% python3 -q
>>> import numpy as np
>>> import numpy.linalg as la
>>> np.set_printoptions(precision=2, suppress=True, linewidth=200)
>>> rnd = lambda a: np.round(a, 2) + 0
>>> F = np.minimum.outer(np.arange(1, 7), np.arange(1, 7)) * 2
>>> F
array([[ 2,  2,  2,  2,  2,  2],
       [ 2,  4,  4,  4,  4,  4],
       [ 2,  4,  6,  6,  6,  6],
       [ 2,  4,  6,  8,  8,  8],
       [ 2,  4,  6,  8, 10, 10],
       [ 2,  4,  6,  8, 10, 12]])
>>> Uu, s, vt = la.svd(F, full_matrices=False)
>>> Uu.shape, s.shape, vt.shape
((6, 6), (6,), (6, 6))
>>> np.allclose(Uu * s @ vt, F)
True
>>> rnd(Uu.T @ Uu)
array([[1., 0., 0., 0., 0., 0.],
       [0., 1., 0., 0., 0., 0.],
       [0., 0., 1., 0., 0., 0.],
       [0., 0., 0., 1., 0., 0.],
       [0., 0., 0., 0., 1., 0.],
       [0., 0., 0., 0., 0., 1.]])
>>> rnd(vt @ vt.T)
array([[1., 0., 0., 0., 0., 0.],
       [0., 1., 0., 0., 0., 0.],
       [0., 0., 1., 0., 0., 0.],
       [0., 0., 0., 1., 0., 0.],
       [0., 0., 0., 0., 1., 0.],
       [0., 0., 0., 0., 0., 1.]])
>>> rnd(s / s[0])
array([1.  , 0.12, 0.05, 0.03, 0.02, 0.02])
>>> rnd(np.sqrt((s ** 2).sum())), rnd(la.norm(F))
(np.float64(34.7), np.float64(34.7))
>>> (s > 1e-8).sum()
np.int64(6)
>>> w, vecs = la.eigh(F)
>>> rnd(la.eigvalsh(F @ F))
array([   0.28,    0.41,    0.8 ,    2.4 ,   15.81, 1184.3 ])
>>> rnd(w)
array([ 0.53,  0.64,  0.89,  1.55,  3.98, 34.41])
>>> rnd(la.svd(F, compute_uv=False))
array([34.41,  3.98,  1.55,  0.89,  0.64,  0.53])
>>> w, vecs = la.eigh(F)
>>> x0 = np.array([-1, -3, -3, 3, 3, 3])
>>> (np.sign(vecs[:, -1].round(6)) == np.sign(vecs[0, -1].round(6))).astype(int)
array([1, 1, 1, 1, 1, 1])
>>> rnd(vecs * np.abs(w) @ vecs.T)
array([[ 2.,  2.,  2.,  2.,  2.,  2.],
       [ 2.,  4.,  4.,  4.,  4.,  4.],
       [ 2.,  4.,  6.,  6.,  6.,  6.],
       [ 2.,  4.,  6.,  8.,  8.,  8.],
       [ 2.,  4.,  6.,  8., 10., 10.],
       [ 2.,  4.,  6.,  8., 10., 12.]])
>>> out = F / np.sqrt((F ** 2).mean(axis=1, keepdims=True))
>>> rnd(F - F.mean(axis=1, keepdims=True))
array([[ 0.  ,  0.  ,  0.  ,  0.  ,  0.  ,  0.  ],
       [-1.67,  0.33,  0.33,  0.33,  0.33,  0.33],
       [-3.  , -1.  ,  1.  ,  1.  ,  1.  ,  1.  ],
       [-4.  , -2.  ,  0.  ,  2.  ,  2.  ,  2.  ],
       [-4.67, -2.67, -0.67,  1.33,  3.33,  3.33],
       [-5.  , -3.  , -1.  ,  1.  ,  3.  ,  5.  ]])
>>> rnd(la.norm(out, axis=1))
array([2.45, 2.45, 2.45, 2.45, 2.45, 2.45])
>>> K = np.array([[0, 3, 0, 3], [3, 4, 2, 4], [0, 2, 4, 2], [3, 4, 2, 0]])
>>> rng = np.random.default_rng(2228)
>>> out = K + rng.integers(-2, 3, (4, 1)) @ rng.integers(-2, 3, (1, 4))
>>> out
array([[ 0,  3,  0,  3],
       [ 4,  4,  4,  3],
       [ 1,  2,  6,  1],
       [ 5,  4,  6, -2]])
>>> np.abs(out - K).sum(axis=1)
array([0, 4, 4, 8])
>>> la.matrix_rank(out - K, tol=1e-8)
np.int64(1)
>>> x0 = np.array([0, 0, -3, -2])
>>> target = K @ x0
>>> b, lr = np.zeros(4), 1 / la.norm(K, 2) ** 2
>>> for i in range(200):
...     b -= lr * K.T @ (K @ b - target)
...     if i % 50 == 0: print(i, round(la.norm(K @ b - target), 2))
... 
0 7.65
50 0.5
100 0.17
150 0.06
>>> rnd(b)
array([ 0.01, -0.01, -3.  , -2.  ])
>>> feats = np.load("m.npy")
>>> rnd(feats)
array([[-0.67,  0.1 , -0.27, -0.22, -0.46,  0.45],
       [ 0.46, -0.34,  0.41, -0.02, -0.55,  0.45],
       [ 0.25,  0.35, -0.16, -0.38, -0.57, -0.56],
       [-0.25,  0.4 ,  0.8 , -0.33,  0.14, -0.01],
       [ 0.34,  0.76, -0.15,  0.32,  0.03,  0.42],
       [ 0.3 , -0.05, -0.26, -0.77,  0.38,  0.31]])
>>> labels = rng.permutation(6)
>>> out = feats[:, labels] * rng.choice([-1, 1], 6)
>>> rnd(out)
array([[-0.46,  0.45, -0.1 ,  0.22,  0.27, -0.67],
       [-0.55,  0.45,  0.34,  0.02, -0.41,  0.46],
       [-0.57, -0.56, -0.35,  0.38,  0.16,  0.25],
       [ 0.14, -0.01, -0.4 ,  0.33, -0.8 , -0.25],
       [ 0.03,  0.42, -0.76, -0.32,  0.15,  0.34],
       [ 0.38,  0.31,  0.05,  0.77,  0.26,  0.3 ]])
>>> Uu, _, vt = la.svd(feats.T @ out)
>>> rnd(Uu @ vt)
array([[ 0.,  0.,  0.,  0.,  0.,  1.],
       [ 0.,  0., -1.,  0.,  0.,  0.],
       [ 0.,  0.,  0.,  0., -1.,  0.],
       [ 0.,  0.,  0., -1.,  0.,  0.],
       [ 1.,  0.,  0.,  0.,  0.,  0.],
       [ 0.,  1.,  0.,  0.,  0.,  0.]])
>>> rnd(la.lstsq(feats, out)[0])
array([[ 0.,  0.,  0.,  0.,  0.,  1.],
       [ 0.,  0., -1.,  0.,  0.,  0.],
       [ 0.,  0.,  0.,  0., -1.,  0.],
       [ 0.,  0.,  0., -1.,  0.,  0.],
       [ 1.,  0.,  0.,  0.,  0.,  0.],
       [ 0.,  1.,  0.,  0.,  0.,  0.]])
>>> labels
array([4, 5, 1, 3, 2, 0])
>>> A = np.load("arr.npy")
>>> A
array([[ 3,  4,  5],
       [ 6,  7,  8],
       [ 9, 10, 11],
       [12, 13, 14],
       [15, 16, 17],
       [18, 19, 20],
       [21, 22, 23],
       [24, 25, 26],
       [27, 28, 29]])
>>> rk = la.matrix_rank(A)
>>> rk
np.int64(2)
>>> ns = la.svd(A)[2][rk:].T
>>> rnd(A @ ns)
array([[0.],
       [0.],
       [0.],
       [0.],
       [0.],
       [0.],
       [0.],
       [0.],
       [0.]])
>>> np.allclose(A @ ns, 0)
True
>>> [int(la.matrix_rank(A[:i])) for i in range(1, len(A) + 1)]
[1, 2, 2, 2, 2, 2, 2, 2, 2]
>>> rnd(ns[:, 0] / ns[np.abs(ns[:, 0]).round(6).argmax(), 0])
array([-0.5,  1. , -0.5])
>>> J = np.loadtxt("run3.csv", delimiter=",")
>>> J
array([[3., 0., 0., 2., 0., 0., 0., 0., 0.],
       [0., 3., 0., 0., 2., 2., 0., 0., 0.],
       [0., 0., 3., 0., 0., 0., 2., 2., 2.],
       [2., 0., 0., 3., 0., 0., 0., 0., 0.],
       [0., 2., 0., 0., 3., 2., 0., 0., 0.],
       [0., 2., 0., 0., 2., 3., 0., 0., 0.],
       [0., 0., 2., 0., 0., 0., 3., 2., 2.],
       [0., 0., 2., 0., 0., 0., 2., 3., 2.],
       [0., 0., 2., 0., 0., 0., 2., 2., 3.]])
>>> Lm = la.cholesky(J)
>>> rnd(np.prod(np.diag(Lm)) ** 2), rnd(la.det(J))
(np.float64(315.0), np.float64(315.0))
>>> rnd(J / np.sqrt(np.outer(np.diag(J), np.diag(J))))
array([[1.  , 0.  , 0.  , 0.67, 0.  , 0.  , 0.  , 0.  , 0.  ],
       [0.  , 1.  , 0.  , 0.  , 0.67, 0.67, 0.  , 0.  , 0.  ],
       [0.  , 0.  , 1.  , 0.  , 0.  , 0.  , 0.67, 0.67, 0.67],
       [0.67, 0.  , 0.  , 1.  , 0.  , 0.  , 0.  , 0.  , 0.  ],
       [0.  , 0.67, 0.  , 0.  , 1.  , 0.67, 0.  , 0.  , 0.  ],
       [0.  , 0.67, 0.  , 0.  , 0.67, 1.  , 0.  , 0.  , 0.  ],
       [0.  , 0.  , 0.67, 0.  , 0.  , 0.  , 1.  , 0.67, 0.67],
       [0.  , 0.  , 0.67, 0.  , 0.  , 0.  , 0.67, 1.  , 0.67],
       [0.  , 0.  , 0.67, 0.  , 0.  , 0.  , 0.67, 0.67, 1.  ]])
>>> rnd(np.diag(Lm) ** 2)
array([3.  , 3.  , 3.  , 1.67, 1.67, 1.4 , 1.67, 1.4 , 1.29])
